>>> import numpy as np
>>> from numpy import linalg as LA
>>> np.set_printoptions(precision=3, suppress=True, linewidth=120, floatmode="fixed")
>>> M = np.load("out1.npy")
>>> M
array([[  8.000,   9.000,   9.000,  -6.000, -15.000,   3.000,   0.000],
       [  9.000,   8.000,   9.000,  -6.000, -15.000,   3.000,   0.000],
       [  9.000,   9.000,   8.000,  -6.000, -15.000,   3.000,   0.000],
       [ -6.000,  -6.000,  -6.000,   3.000,  10.000,  -2.000,   0.000],
       [-15.000, -15.000, -15.000,  10.000,  24.000,  -5.000,   0.000],
       [  3.000,   3.000,   3.000,  -2.000,  -5.000,   0.000,   0.000],
       [  0.000,   0.000,   0.000,   0.000,   0.000,   0.000,  -1.000]])
>>> t3 = np.stack([M, -3 * M, M[::-1]])
>>> LA.matrix_rank(t3)
array([7, 7, 7])
>>> LA.matrix_rank(t3.reshape(3, -1))
np.int64(2)
>>> data = np.array([[-2.0, 4.0, -3.0, -4.0],
...     [-10.0, 3.0, 2.0, 0.0],
...     [-2.0, 4.0, -3.0, -4.0],
...     [-8.0, 4.0, 0.0, -1.0]])
>>> # rank 3
>>> rank = LA.matrix_rank(data)
>>> rank
np.int64(3)
>>> ns = LA.svd(data)[2][rank:].T
>>> np.round(ns[:, 0] / ns[np.abs(ns[:, 0]).round(6).argmax(), 0], 3) + 0
array([0.500, 1.000, 1.000, 0.000])
>>> np.allclose(data @ ns, 0)
True
>>> left, sigma, Vt = LA.svd(data)
>>> sigma.round(3) + 0
array([14.809,  8.025,  0.535,  0.000])
>>> M2 = left[:, :3] @ np.diag(sigma[:3]) @ Vt[:3]
>>> LA.matrix_rank(data, rtol=0.05)
np.int64(2)
>>> np.round(LA.norm(data - M2) / LA.norm(data), 3)
np.float64(0.0)
>>> LA.matrix_rank(M2)
np.int64(3)
>>> np.round(LA.norm(data - M2, 2), 3), np.round(sigma[3], 3)
(np.float64(0.0), np.float64(0.0))
